>>> import numpy as np
>>> np.set_printoptions(suppress=True, linewidth=120)
>>> F = np.load("arr.npy")
>>> F
array([[1. , 0. , 0. , 0. ],
       [0. , 1. , 0. , 0. ],
       [0. , 0. , 1. , 0. ],
       [0. , 0.5, 0. , 0.5]])
>>> rng = np.random.default_rng(710450)
>>> idx = rng.permutation(4)
>>> M2 = F[:, idx] * rng.choice([-1, 1], 4)
>>> M2
array([[0. , 1. , 0. , 0. ],
       [0. , 0. , 1. , 0. ],
       [0. , 0. , 0. , 1. ],
       [0.5, 0. , 0.5, 0. ]])
>>> Uu, _, Vh = np.linalg.svd(F.T @ M2)
>>> idx
array([3, 0, 1, 2])
>>> np.round(Uu @ Vh, 3) + 0
array([[0., 1., 0., 0.],
       [0., 0., 1., 0.],
       [0., 0., 0., 1.],
       [1., 0., 0., 0.]])
>>> x = np.array([-1, 1, 3, 1])
>>> target = M2 @ x
>>> target
array([1., 3., 1., 1.])
>>> np.round(np.linalg.solve(M2, target + M2[:, 0]), 3)
array([0., 1., 3., 1.])
>>> ev, vecs = np.linalg.eig(F)
>>> ev
array([0.5, 1. , 1. , 1. ])
>>> np.prod(ev)
np.float64(0.5)
>>> np.round(np.sort(np.linalg.eigvals(F.T)), 3)
array([0.5, 1. , 1. , 1. ])
>>> np.round(np.sort(np.linalg.eigvals(F @ F)), 3)
array([0.25, 1.  , 1.  , 1.  ])
>>> theta = np.radians(36)
>>> R = np.eye(4)
>>> R[3, 3] = R[1, 1] = np.cos(theta)
>>> R[3, 1], R[1, 3] = -np.sin(theta), np.sin(theta)
>>> R.round(3)
array([[ 1.   ,  0.   ,  0.   ,  0.   ],
       [ 0.   ,  0.809,  0.   ,  0.588],
       [ 0.   ,  0.   ,  1.   ,  0.   ],
       [ 0.   , -0.588,  0.   ,  0.809]])
>>> M2 = F @ R.T
>>> round(np.linalg.det(R), 3), round(np.trace(R), 3)
(np.float64(1.0), np.float64(3.618))
>>> np.round(np.abs(M2 - F).max(axis=0), 3)
array([0.   , 0.198, 0.   , 0.588])
>>> A = np.load("m.npy")
>>> A.round(3)
array([[-0.176, -1.657,  1.107],
       [ 1.409, -0.889, -1.107],
       [ 1.409,  0.682,  1.245]])
>>> np.round(np.poly(A), 3)
array([ 1.  , -0.18,  0.36, -8.  ])
>>> round(float(np.linalg.det(A[::-1])), 3)
-8.0
>>> np.round(np.linalg.eigvals(A), 3)
array([-0.91+1.781j, -0.91-1.781j,  2.  +0.j   ])
>>> K = np.load("test18.npy")
>>> K
array([[5., 1., 0., 0.],
       [0., 5., 1., 0.],
       [0., 0., 5., 1.],
       [0., 0., 0., 5.]])
>>> M2 = np.linalg.inv(K)
>>> np.round(np.linalg.det(K) * M2, 3)
array([[125., -25.,   5.,  -1.],
       [  0., 125., -25.,   5.],
       [  0.,   0., 125., -25.],
       [  0.,   0.,   0., 125.]])
>>> np.round(K @ M2, 3) + 0
array([[1., 0., 0., 0.],
       [0., 1., 0., 0.],
       [0., 0., 1., 0.],
       [0., 0., 0., 1.]])
>>> round(float(np.linalg.slogdet(K)[0]), 3)
1.0
>>> np.linalg.matrix_rank(K - K[0, 0] * np.eye(4))
np.int64(3)
>>> ev, vecs = np.linalg.eig(K)
>>> np.prod(ev)
np.float64(625.0)
>>> ev
array([5., 5., 5., 5.])
>>> np.round(np.sort(np.linalg.eigvals(np.linalg.inv(K))), 3)
array([0.2, 0.2, 0.2, 0.2])
>>> np.round(np.sort(np.linalg.eigvals(K.T)), 3)
array([5., 5., 5., 5.])
>>> np.round(np.sort(np.linalg.eigvals(K @ K)), 3)
array([25., 25., 25., 25.])
>>> M = np.loadtxt("block0.csv", delimiter=",")
>>> M
array([[-1.,  5.],
       [ 5.,  0.]])
>>> idx = rng.permutation(2)
>>> M2 = M[:, idx] * rng.choice([-1, 1], 2)
>>> M2
array([[ 5., -1.],
       [ 0.,  5.]])
>>> Uu, _, Vh = np.linalg.svd(M.T @ M2)
>>> np.round(np.linalg.lstsq(M, M2)[0], 3) + 0
array([[0., 1.],
       [1., 0.]])
>>> idx
array([1, 0])
>>> def softmax(z):
...     e = np.exp(z - z.max(axis=-1, keepdims=True))
...     return e / e.sum(axis=-1, keepdims=True)
... 
>>> softmax(F).sum(axis=1)
array([1., 1., 1., 1.])
>>> np.round(softmax(F[3] + -3), 3)
array([0.189, 0.311, 0.189, 0.311])
>>> scores = F @ F.T / np.sqrt(4)
>>> softmax(scores).round(6).argmax(axis=1)
array([0, 1, 2, 1])
>>> [round(float(np.linalg.det(M[:i, :i])), 2) + 0 for i in range(1, 3)]
[-1.0, -25.0]
>>> Q, vecs = np.linalg.qr(A[:, :2])[0], np.linalg.qr(A[:, 2:])[0]
>>> sig = np.linalg.svd(Q.T @ vecs, compute_uv=False)
>>> sig.round(3) + 0
array([0.])
>>> np.round(np.linalg.norm(Q @ Q.T - vecs @ vecs.T, 2), 3)
np.float64(1.0)
>>> Q, _ = np.linalg.qr(np.array([[-2.3, 0.2, 0.0], [-0.9, 1.3, -0.9], [1.4, -0.3, 1.6]]))
>>> m1 = -3 * Q
>>> m1.round(3)
array([[ 2.43 , -1.014, -1.437],
       [ 0.951,  2.82 , -0.38 ],
       [-1.479,  0.148, -2.606]])
>>> W = np.array([[3, -2, -1, -5, 2, -3], [0, 1, 4, 4, 4, 3], [3, 0, 2, 2, 0, 0]])
>>> beta = np.array([1, 3, 5, 3, 4, -4])
>>> act = np.maximum(m1 @ W + beta, 0)
>>> np.round((act > 0).mean(axis=0), 3)
array([0.667, 0.667, 0.667, 0.667, 1.   , 0.667])
>>> np.linalg.matrix_rank(act)
np.int64(3)
>>> W2 = np.array([[-2, 1, -2],
...     [2, 0, -2],
...     [-2, -1, -2],
...     [-1, -2, -2],
...     [-2, 1, 1],
...     [1, 0, -1]])
>>> W @ W2
array([[-10,  16,  15],
       [-15,  -8, -17],
       [-12,  -3, -14]])
>>> (act @ W2).round(6).argmax(axis=1)
array([1, 1, 0])
>>> x = np.array([-2, 2, -4])
>>> np.linalg.norm(m1 @ x) <= np.linalg.norm(m1, 2) * np.linalg.norm(x) + 1e-9
np.True_
>>> (m1 @ x).argmax()
np.int64(2)
>>> np.sign((m1 @ x).round(6))
array([-1.,  1.,  1.])
>>> np.round(m1 @ np.ones(3), 3)
array([-0.02 ,  3.391, -3.937])
>>> mat = np.array([[1, 0, 0], [0, -3, -2], [0, 1, 0]])
>>> theta = np.radians(30)
>>> R = np.eye(3)
>>> R[0, 0] = R[1, 1] = np.cos(theta)
>>> R[0, 1], R[1, 0] = -np.sin(theta), np.sin(theta)
>>> R.round(3)
array([[ 0.866, -0.5  ,  0.   ],
       [ 0.5  ,  0.866,  0.   ],
       [ 0.   ,  0.   ,  1.   ]])
>>> M2 = mat @ R.T
>>> np.round(np.abs(M2 - mat).max(axis=0), 3)
array([1.5, 0.5, 0. ])
>>> np.allclose(np.linalg.norm(mat, axis=1), np.linalg.norm(M2, axis=1))
True
>>> np.round(R.T @ R, 3) + 0
array([[1., 0., 0.],
       [0., 1., 0.],
       [0., 0., 1.]])
>>> R[:, 1] @ R[:, 2]
np.float64(0.0)
>>> np.round(np.linalg.pinv(R), 3)
array([[ 0.866,  0.5  ,  0.   ],
       [-0.5  ,  0.866,  0.   ],
       [ 0.   ,  0.   ,  1.   ]])
>>> np.round(R @ R.T, 3) + 0
array([[1., 0., 0.],
       [0., 1., 0.],
       [0., 0., 1.]])
>>> np.round(np.linalg.norm(R, axis=0), 3)
array([1., 1., 1.])
>>> data = np.load("sample12.npy")
>>> data
array([[ 4, -5,  6,  2],
       [ 0, -4,  3,  6],
       [ 0,  0,  1,  4],
       [ 0,  0,  0, -9]])
>>> theta = np.radians(135)
>>> R = np.eye(4)
>>> R[3, 3] = R[2, 2] = np.cos(theta)
>>> R[3, 2], R[2, 3] = -np.sin(theta), np.sin(theta)
>>> R.round(3)
array([[ 1.   ,  0.   ,  0.   ,  0.   ],
       [ 0.   ,  1.   ,  0.   ,  0.   ],
       [ 0.   ,  0.   , -0.707,  0.707],
       [ 0.   ,  0.   , -0.707, -0.707]])
>>> M2 = data @ R.T
>>> M2.round(3)
array([[ 4.   , -5.   , -2.828, -5.657],
       [ 0.   , -4.   ,  2.121, -6.364],
       [ 0.   ,  0.   ,  2.121, -3.536],
       [ 0.   ,  0.   , -6.364,  6.364]])
>>> np.allclose(np.linalg.norm(data, axis=1), np.linalg.norm(M2, axis=1))
True
>>> Q, vecs = np.linalg.qr(data[:, :1])[0], np.linalg.qr(data[:, 1:])[0]
>>> sig = np.linalg.svd(Q.T @ vecs, compute_uv=False)
>>> np.round(np.linalg.norm(Q @ Q.T - vecs @ vecs.T, 2), 3)
np.float64(1.0)
>>> x = np.array([1, 3, 1, 3])
>>> target = data @ x
>>> target
array([  1,   9,  13, -27])
>>> np.round(np.linalg.solve(data, -2 * target), 3)
array([-2., -6., -2., -6.])
>>> np.round(np.linalg.solve(data, target + data[:, 3]), 3)
array([1., 3., 1., 4.])
>>> round(np.linalg.det(2 * data), 3), np.round(np.linalg.det(data), 3)
(np.float64(2304.0), np.float64(144.0))
>>> np.einsum("ii->", data)
np.int64(-8)
>>> round(float(np.linalg.det(data.T)), 3)
144.0
>>> np.einsum("ij,ji->", data, data)
np.int64(114)
>>> np.allclose(data, data.T)
False
>>> np.allclose(data @ data.T, data.T @ data)
False
>>> np.round(np.linalg.det(data), 3)
np.float64(144.0)
>>> (data - data.T) / 2
array([[ 0. , -2.5,  3. ,  1. ],
       [ 2.5,  0. ,  1.5,  3. ],
       [-3. , -1.5,  0. ,  2. ],
       [-1. , -3. , -2. ,  0. ]])
>>> data @ data
array([[ 16,   0,  15, -16],
       [  0,  16,  -9, -66],
       [  0,   0,   1, -32],
       [  0,   0,   0,  81]])
>>> np.round(np.sort(np.abs(np.linalg.eigvals(data))), 3)
array([1., 4., 4., 9.])
>>> np.linalg.matrix_power(data, 3)
array([[  64,  -80,  111,  236],
       [   0,  -64,   39,  654],
       [   0,    0,    1,  292],
       [   0,    0,    0, -729]])
>>> X = np.loadtxt("run19.csv", delimiter=",")
>>> X
array([[0., 5., 0.],
       [0., 0., 3.],
       [1., 0., 0.]])
>>> Uu, sig, Vh = np.linalg.svd(data, full_matrices=False)
>>> np.round(np.cumsum(sig ** 2) / np.sum(sig ** 2), 3)
array([0.706, 0.981, 0.998, 1.   ])
>>> np.round(Uu.T @ data @ Vh.T, 3) + 0
array([[13.012,  0.   ,  0.   ,  0.   ],
       [ 0.   ,  8.129,  0.   ,  0.   ],
       [ 0.   ,  0.   ,  2.037,  0.   ],
       [ 0.   ,  0.   ,  0.   ,  0.668]])
>>> np.allclose(Uu * sig @ Vh, data)
True
>>> Uu.shape, sig.shape, Vh.shape
((4, 4), (4,), (4, 4))
